% python3 -q
>>> import numpy as np
>>> np.set_printoptions(precision=3, suppress=True, linewidth=100, floatmode="fixed")
>>> feats = np.load("data.npy")
>>> feats
array([[  1.891,  17.868,   6.012,   4.920,  17.982],
       [ 12.974,   9.057,  -7.010,  11.755,  -2.036],
       [  8.940, -15.899, -15.972,   2.982, -19.057],
       [ -7.024,  11.908,   9.047, -25.182,   3.062],
       [ -2.939, -11.836,  -3.077, -19.972, -26.992],
       [ 10.808,  26.050,   7.981,  26.930,   5.109]])
>>> A2 = np.array([[2, 1], [0, 2], [0, 0], [1, 0], [1, 2]])
>>> np.linalg.matrix_rank(feats @ A2)
np.int64(2)
>>> print(np.linalg.norm(feats, axis=1).argmax())
5
>>> print(round(np.linalg.norm(feats, "nuc"), 3))
134.972
>>> print(round(float(np.linalg.norm(feats, 1)), 3), np.round(np.linalg.norm(feats, np.inf), 3))
92.618 76.878
>>> rng = np.random.default_rng(287174)
>>> A2 = feats + rng.integers(-2, 3, (6, 4)) @ rng.integers(-2, 3, (4, 5))
>>> A2
array([[  5.891,  19.868,   6.012,   4.920,  21.982],
       [ 14.974,   9.057,  -9.010,  19.755,  -2.036],
       [  7.940, -13.899, -12.972,  -8.018, -14.057],
       [ -7.024,  17.908,  13.047, -23.182,   5.062],
       [  6.061, -13.836,  -6.077, -14.972, -33.992],
       [  6.808,  24.050,   7.981,  20.930,   7.109]])
>>> np.abs(A2 - feats).sum(axis=1)
array([10.000, 12.000, 22.000, 14.000, 26.000, 14.000])
>>> A2 - feats
array([[  4.000,   2.000,   0.000,   0.000,   4.000],
       [  2.000,   0.000,  -2.000,   8.000,   0.000],
       [ -1.000,   2.000,   3.000, -11.000,   5.000],
       [  0.000,   6.000,   4.000,   2.000,   2.000],
       [  9.000,  -2.000,  -3.000,   5.000,  -7.000],
       [ -4.000,  -2.000,   0.000,  -6.000,   2.000]])
>>> np.linalg.matrix_rank(A2 - feats, tol=1e-8)
np.int64(4)
>>> x0 = np.array([0, 1, 3, 2, 2])
>>> h = np.maximum(A2 @ x0, 0)
>>> np.tanh(A2 @ x0)
array([ 1.000,  1.000, -1.000,  1.000, -1.000,  1.000])
>>> np.maximum(A2 @ x0, 0) - np.maximum(-A2 @ x0, 0)
array([  91.708,   17.465,  -96.965,   20.809, -129.995,  104.071])
>>> A2 * (h > 1e-9)[:, None]
array([[  5.891,  19.868,   6.012,   4.920,  21.982],
       [ 14.974,   9.057,  -9.010,  19.755,  -2.036],
       [  0.000,  -0.000,  -0.000,  -0.000,  -0.000],
       [ -7.024,  17.908,  13.047, -23.182,   5.062],
       [  0.000,  -0.000,  -0.000,  -0.000,  -0.000],
       [  6.808,  24.050,   7.981,  20.930,   7.109]])
>>> t3 = np.stack([feats, 3 * feats, feats[::-1]])
>>> np.einsum("bij,cij->bc", t3, t3)
array([[ 5920.810, 17762.429,  -150.783],
       [17762.429, 53287.288,  -452.350],
       [ -150.783,  -452.350,  5920.810]])
>>> print(t3.shape)
(3, 6, 5)
>>> np.linalg.norm(t3, axis=(1, 2))
array([ 76.947, 230.840,  76.947])
>>> np.linalg.matrix_rank(t3)
array([5, 5, 5])
>>> J = np.load("arr.npy")
>>> J
array([[ 6,  0,  2,  0, -3,  3],
       [-6,  2,  2,  0,  3, -3],
       [ 6, -1,  2,  0, -3,  2]])
>>> def softmax(z):
...     e = np.exp(z - z.max(axis=-1, keepdims=True))
...     return e / e.sum(axis=-1, keepdims=True)
... 
>>> softmax(J).sum(axis=1)
array([1.000, 1.000, 1.000])
>>> np.round(softmax(J[2]), 3) + 0
array([0.961, 0.001, 0.018, 0.002, 0.000, 0.018])
>>> np.round(softmax(J[2] + -3), 3) + 0
array([0.961, 0.001, 0.018, 0.002, 0.000, 0.018])
>>> np.round(softmax(10 * J[2]), 3) + 0
array([1.000, 0.000, 0.000, 0.000, 0.000, 0.000])
>>> att = J @ J.T / np.sqrt(6)
>>> np.round(softmax(att + np.triu(np.full(att.shape, -np.inf), 1)), 3) + 0
array([[1.000, 0.000, 0.000],
       [0.000, 1.000, 0.000],
       [0.601, 0.000, 0.399]])
>>> np.round(softmax(att), 3) + 0
array([[0.773, 0.000, 0.227],
       [0.000, 1.000, 0.000],
       [0.601, 0.000, 0.399]])
>>> softmax(att)[2] @ J
array([ 6.000, -0.399,  2.000,  0.000, -3.000,  2.601])
>>> x0 = np.array([1, 0, 0, 0, 1, 0])
>>> h = np.maximum(J @ x0, 0)
>>> np.maximum(J @ x0, 0) - np.maximum(-J @ x0, 0)
array([ 3, -3,  3])
>>> J.T @ h
array([ 36,  -3,  12,   0, -18,  15])
>>> np.flatnonzero(h > 1e-9)
array([0, 2])
>>> print(h)
[3 0 3]
>>> np.diff(J, axis=0)
array([[-12,   2,   0,   0,   6,  -6],
       [ 12,  -3,   0,   0,  -6,   5]])
>>> print(J.shape)
(3, 6)
>>> np.unravel_index(np.abs(J).argmax(), J.shape)
(np.int64(0), np.int64(0))
>>> round(np.linalg.norm(J), 3)
np.float64(13.191)
>>> A = np.load("w.npy")
>>> A
array([[-4, -1, -3, -2, -4],
       [-1,  6, -1, -3, -2],
       [-3, -1,  4, -2,  2],
       [-2, -3, -2, -6, -1],
       [-4, -2,  2, -1, -6]])
>>> w, evecs = np.linalg.eig(A)
>>> print(np.sort(np.linalg.eigvals(A @ A)))
[  4.247  31.898  35.458  53.927 120.470]
>>> u, r1 = feats[1], feats[3]
>>> np.round(u @ u, 3)
np.float64(441.819)
>>> round(u @ r1, 3)
np.float64(-348.947)
>>> pr = (u @ r1) / (u @ u) * u
>>> pr
array([-10.247,  -7.153,   5.536,  -9.284,   1.608])
>>> r1 - pr
array([  3.223,  19.061,   3.511, -15.898,   1.454])
>>> A2 = np.array([[1, 1], [1, -1]])
>>> M = np.kron(A2, np.kron(A2, A2))[rng.permutation(8)][:5]
>>> M
array([[ 1, -1, -1,  1, -1,  1,  1, -1],
       [ 1,  1, -1, -1,  1,  1, -1, -1],
       [ 1,  1, -1, -1, -1, -1,  1,  1],
       [ 1, -1,  1, -1, -1,  1, -1,  1],
       [ 1, -1, -1,  1,  1, -1, -1,  1]])
>>> softmax(M[4])
array([0.220, 0.030, 0.030, 0.220, 0.220, 0.030, 0.030, 0.220])
>>> print(softmax(M[4] + 2))
[0.220 0.030 0.030 0.220 0.220 0.030 0.030 0.220]
>>> att = M @ M.T / np.sqrt(8)
>>> softmax(att)[4] @ M
array([ 1.000, -0.809, -0.904,  0.713,  0.713, -0.713, -0.809,  0.809])
>>> Uu, sv, vt = np.linalg.svd(M, full_matrices=False)
>>> (sv > 1e-8).sum()
np.int64(5)
>>> sv
array([2.828, 2.828, 2.828, 2.828, 2.828])
>>> Uu.shape, sv.shape, vt.shape
((5, 5), (5,), (5, 8))
>>> np.round(Uu.T @ M @ vt.T, 3) + 0
array([[2.828, 0.000, 0.000, 0.000, 0.000],
       [0.000, 2.828, 0.000, 0.000, 0.000],
       [0.000, 0.000, 2.828, 0.000, 0.000],
       [0.000, 0.000, 0.000, 2.828, 0.000],
       [0.000, 0.000, 0.000, 0.000, 2.828]])
>>> sv / sv[0]
array([1.000, 1.000, 1.000, 1.000, 1.000])
>>> np.round(np.sqrt((sv ** 2).sum()), 3), round(float(np.linalg.norm(M)), 3)
(np.float64(6.325), 6.325)
>>> np.allclose(Uu * sv @ vt, M)
True
>>> A2 = np.array([[-1, 0], [-2, -2], [0, -1], [1, 2], [0, 0], [1, 2], [-2, -2], [1, 1]])
>>> np.einsum("ij->j", M)
array([ 5, -1, -3, -1, -1,  1, -1,  1])
>>> u = np.array([0, 1])
>>> np.correlate(M[4], M[3], "full")
array([ 1, -2,  1,  0, -1,  2, -1,  0, -1,  2, -1,  0,  1, -2,  1])
>>> np.cross(M[4, :3], M[3, :3])
array([-2, -2,  0])
>>> np.array([np.convolve(row, u, "same") for row in M])
array([[ 0,  1, -1, -1,  1, -1,  1,  1],
       [ 0,  1,  1, -1, -1,  1,  1, -1],
       [ 0,  1,  1, -1, -1, -1, -1,  1],
       [ 0,  1, -1,  1, -1, -1,  1, -1],
       [ 0,  1, -1, -1,  1,  1, -1, -1]])
>>> mat = np.loadtxt("m.csv", delimiter=",")
>>> print(mat)
[[-0.300  0.700 -0.400 -0.200 -0.700  1.600]
 [-0.600 -1.400  0.200 -0.600  0.400 -0.200]
 [-1.000 -0.200 -0.200  0.600  0.900 -0.500]]
>>> np.round(np.linalg.norm(mat) ** 2 / np.linalg.norm(mat, 2) ** 2, 3)
np.float64(1.641)
>>> round(float(mat[1] @ mat[0]), 3)
-1.36
>>> np.linalg.norm(mat, axis=1)
array([1.957, 1.709, 1.581])
>>> np.round(np.linalg.norm(mat, 2), 3)
np.float64(2.374)
>>> np.linalg.norm(mat, axis=0)
array([1.204, 1.578, 0.490, 0.872, 1.208, 1.688])
>>> Uu, sv, vt = np.linalg.svd(mat, full_matrices=False)
>>> np.round(np.sqrt((sv ** 2).sum()), 3), round(np.linalg.norm(mat), 3)
(np.float64(3.041), np.float64(3.041))
>>> print(np.round(Uu.T @ Uu, 3) + 0)
[[1.000 0.000 0.000]
 [0.000 1.000 0.000]
 [0.000 0.000 1.000]]
>>> W1 = np.array([[0, 1, 2, 1, 3],
...     [-2, -3, -1, 0, 3],
...     [0, -2, -2, 1, 0],
...     [1, 2, -1, 1, -1],
...     [-3, 1, 0, -3, -1],
...     [0, 3, -3, 3, -3]])
>>> b = np.array([-3, -1, 3, -3, -2])
>>> H = np.maximum(mat @ W1 + b, 0)
>>> (H > 0).astype(int)
array([[0, 1, 0, 1, 0],
       [0, 1, 1, 0, 0],
       [0, 0, 1, 0, 0]])
>>> (H > 0).mean(axis=0)
array([0.000, 0.667, 0.667, 0.333, 0.000])
>>> C = np.array([[2, 0], [0, 0], [0, 1], [0, 2], [1, 0]])
>>> (H @ C).round(6).argmax(axis=1)
array([1, 1, 1])
>>> H @ C
array([[0.000, 6.000],
       [0.000, 4.000],
       [0.000, 2.500]])
>>> softmax(A).sum(axis=1)
array([1.000, 1.000, 1.000, 1.000, 1.000])
>>> softmax(A[2])
array([0.001, 0.006, 0.873, 0.002, 0.118])
>>> np.round(softmax(10 * A[2]), 3) + 0
array([0.000, 0.000, 1.000, 0.000, 0.000])
>>> att = A @ A.T / np.sqrt(5)
>>> softmax(att)[2] @ A
array([-3.000, -1.000,  4.000, -2.000,  1.999])
>>> np.round(softmax(att), 3) + 0
array([[0.970, 0.000, 0.000, 0.003, 0.027],
       [0.000, 1.000, 0.000, 0.000, 0.000],
       [0.000, 0.000, 1.000, 0.000, 0.000],
       [0.000, 0.000, 0.000, 1.000, 0.000],
       [0.000, 0.000, 0.000, 0.000, 1.000]])
>>> print(np.round(softmax(att + np.triu(np.full(att.shape, -np.inf), 1)), 3) + 0)
[[1.000 0.000 0.000 0.000 0.000]
 [0.000 1.000 0.000 0.000 0.000]
 [0.000 0.000 1.000 0.000 0.000]
 [0.000 0.000 0.000 1.000 0.000]
 [0.000 0.000 0.000 0.000 1.000]]
>>> print(np.diff(mat, axis=0))
[[-0.300 -2.100  0.600 -0.400  1.100 -1.800]
 [-0.400  1.200 -0.400  1.200  0.500 -0.300]]
>>> mat.mean(axis=0)
array([-0.633, -0.300, -0.133, -0.067,  0.200,  0.300])
>>> np.abs(mat).max()
np.float64(1.6)
>>> round(float(np.linalg.norm(mat)), 3)
3.041
>>> mat.sum(axis=1)
array([ 0.700, -2.200, -0.400])
>>> W0 = np.array([[5.0, -1.0, 1.0, 0.0],
...     [6.0, 1.0, 2.0, -2.0],
...     [0.0, 1.0, 2.0, -2.0],
...     [6.0, -1.0, 2.0, 0.0]])
>>> u = np.array([-5, 3, 0, -4])
>>> A2 = W0 + np.outer(u, np.eye(4)[3])
>>> np.linalg.matrix_rank(np.linalg.inv(A2) - np.linalg.inv(W0), tol=1e-8)
np.int64(1)
>>> round(np.linalg.det(A2) / np.linalg.det(W0), 3), round(1 + np.linalg.solve(W0, u)[3], 3)
(np.float64(5.5), np.float64(5.5))
>>> w, evecs = np.linalg.eig(W0)
>>> w
array([3.000, 1.000, 2.000, 2.000])
>>> np.sort(np.linalg.eigvals(W0 @ W0))
array([1.000, 4.000, 4.000, 9.000])
